In [1]: import numpy as np

In [2]: np.set_printoptions(precision=2, suppress=True, linewidth=120)

In [3]: def tidy(a):
   ...:     return np.round(a, 2) + 0
   ...: 

In [4]: K = np.load("m.npy")

In [5]: K
Out[5]: 
array([[ 0.,  0.,  2., -1.,  2.,  0., -1.],
       [ 0.,  0.,  0.,  0.,  0.,  0.,  0.],
       [ 2.,  0.,  0.,  0.,  0.,  0.,  0.],
       [-1.,  0.,  0.,  0.,  0.,  0.,  0.],
       [ 2.,  0.,  0.,  0.,  0.,  0.,  0.],
       [ 0.,  0.,  0.,  0.,  0.,  0.,  0.],
       [-1.,  0.,  0.,  0.,  0.,  0.,  0.]])

In [6]: [round(float(np.linalg.det(K[:i, :i])), 2) + 0 for i in range(1, 8)]
Out[6]: [0.0, 0.0, 0.0, 0.0, 0.0, 0.0, 0.0]

In [7]: np.flatnonzero(np.linalg.matrix_power((K != 0) + (K.T != 0) + np.eye(7), 7)[6])
Out[7]: array([0, 2, 3, 4, 6])

In [8]: print(tidy(np.sort(np.linalg.eigvals(K).real)))
[-3.16  0.    0.    0.    0.    0.    3.16]

In [9]: print((K != 0).astype(int))
[[0 0 1 1 1 0 1]
 [0 0 0 0 0 0 0]
 [1 0 0 0 0 0 0]
 [1 0 0 0 0 0 0]
 [1 0 0 0 0 0 0]
 [0 0 0 0 0 0 0]
 [1 0 0 0 0 0 0]]

In [10]: ev, evecs = np.linalg.eigh(K)

In [11]: x = np.array([4, 2, 0, 4, 3, 5, 2])

In [12]: tidy(np.linalg.eigvalsh(K[1:, 1:]))
Out[12]: array([0., 0., 0., 0., 0., 0.])

In [13]: x @ K @ x
Out[13]: np.float64(0.0)

In [14]: tidy(evecs * np.maximum(ev, 0) @ evecs.T)
Out[14]: 
array([[ 1.58,  0.  ,  1.  , -0.5 ,  1.  ,  0.  , -0.5 ],
       [ 0.  ,  0.  ,  0.  ,  0.  ,  0.  ,  0.  ,  0.  ],
       [ 1.  ,  0.  ,  0.63, -0.32,  0.63,  0.  , -0.32],
       [-0.5 ,  0.  , -0.32,  0.16, -0.32,  0.  ,  0.16],
       [ 1.  ,  0.  ,  0.63, -0.32,  0.63,  0.  , -0.32],
       [ 0.  ,  0.  ,  0.  ,  0.  ,  0.  ,  0.  ,  0.  ],
       [-0.5 ,  0.  , -0.32,  0.16, -0.32,  0.  ,  0.16]])

In [15]: np.abs(K).sum(axis=1).max(), tidy(np.abs(ev).max())
Out[15]: (np.float64(6.0), np.float64(3.16))
